$ python3 -q
>>> import numpy as np
>>> np.set_printoptions(precision=1, suppress=True, linewidth=140)
>>> M = np.load("arr.npy")
>>> M
array([[ 3,  3,  5,  3,  5],
       [17,  9, 26, 21, 27],
       [ 7,  3, 11, 11, 13],
       [15,  6, 22, 18, 22]])
>>> # rank 3
>>> r = np.linalg.matrix_rank(M)
>>> r
np.int64(3)
>>> N = np.linalg.svd(M)[2][r:].T
>>> np.round(N @ N.T, 1) + 0
array([[ 0.5,  0.1, -0.5,  0. ,  0.1],
       [ 0.1,  0.2, -0.1,  0.3, -0.2],
       [-0.5, -0.1,  0.5,  0. , -0.1],
       [ 0. ,  0.3,  0. ,  0.4, -0.4],
       [ 0.1, -0.2, -0.1, -0.4,  0.4]])
>>> [int(np.linalg.matrix_rank(np.delete(M, i, axis=0))) for i in range(4)]
[3, 3, 3, 3]
>>> np.linalg.matrix_rank(M.T @ M), np.linalg.matrix_rank(M @ M.T)
(np.int64(3), np.int64(3))
>>> N.shape
(5, 2)
>>> np.linalg.cond(M) > 100
np.True_
>>> [round(float(x), 1) for x in np.linalg.svd(M, compute_uv=False)[:3]]
[65.6, 2.6, 1.7]
>>> left, sigma, Vt = np.linalg.svd(M)
>>> evecs = Vt[:(sigma > 1e-8).sum()]
>>> rng = np.random.default_rng(7775)
>>> x = M[3] + 4 * M[2] + rng.integers(2) * np.eye(5)[4]
>>> x
array([43., 18., 66., 62., 74.])
>>> np.diag(evecs.T @ evecs)
array([0.5, 0.8, 0.5, 0.6, 0.6])
>>> np.linalg.matrix_rank(np.vstack([M, x]))
np.int64(3)
>>> A2 = M / np.linalg.norm(M, axis=1, keepdims=True)
>>> cov = A2 @ A2.T
>>> (cov - 2 * np.eye(4)).round(6).argmax(axis=1)
array([1, 3, 3, 1])
>>> np.argwhere(np.triu(np.abs(cov) > 0.95, 1))
array([[0, 1],
       [0, 2],
       [0, 3],
       [1, 2],
       [1, 3],
       [2, 3]])
>>> np.linalg.norm(A2, axis=1)
array([1., 1., 1., 1.])
>>> r0 = np.array([0, -2, -1])
>>> np.array([np.convolve(row, r0, "same") for row in M])
array([[ -6,  -9, -13, -11, -13],
       [-34, -35, -61, -68, -75],
       [-14, -13, -25, -33, -37],
       [-30, -27, -50, -58, -62]])
>>> np.correlate(M[3], M[0], "full")
array([ 75,  75, 203, 231, 337, 240, 230, 120,  66])
>>> np.convolve(M[3], r0)
array([  0, -30, -27, -50, -58, -62, -22])
>>> np.polyval(r0, M[3])
array([-31, -13, -45, -37, -45])
>>> K = np.load("m.npy")
>>> K
array([[ 3,  3, -2, -2],
       [ 9,  0, -6,  0],
       [ 3,  3,  1,  1],
       [ 9,  0,  3,  0]])
>>> left, sigma, Vt = np.linalg.svd(M)
>>> np.argmax(sigma[:-1] / (sigma[1:] + 1e-6)) + 1
np.int64(3)
>>> A2 = left[:, :3] @ np.diag(sigma[:3]) @ Vt[:3]
>>> A2
array([[ 3.,  3.,  5.,  3.,  5.],
       [17.,  9., 26., 21., 27.],
       [ 7.,  3., 11., 11., 13.],
       [15.,  6., 22., 18., 22.]])
>>> K.reshape(2, -1)
array([[ 3,  3, -2, -2,  9,  0, -6,  0],
       [ 3,  3,  1,  1,  9,  0,  3,  0]])
>>> K.reshape(-1, 2)
array([[ 3,  3],
       [-2, -2],
       [ 9,  0],
       [-6,  0],
       [ 3,  3],
       [ 1,  1],
       [ 9,  0],
       [ 3,  0]])
>>> K.ravel(order="F")
array([ 3,  9,  3,  9,  3,  0,  3,  0, -2, -6,  1,  3, -2,  0,  1,  0])
>>> T = K.reshape(4, 2, -1)
>>> np.einsum("ihd,ihd->ih", T, T)
array([[18,  8],
       [81, 36],
       [18,  2],
       [81,  9]])
>>> T.transpose(1, 0, 2)
array([[[ 3,  3],
        [ 9,  0],
        [ 3,  3],
        [ 9,  0]],

       [[-2, -2],
        [-6,  0],
        [ 1,  1],
        [ 3,  0]]])
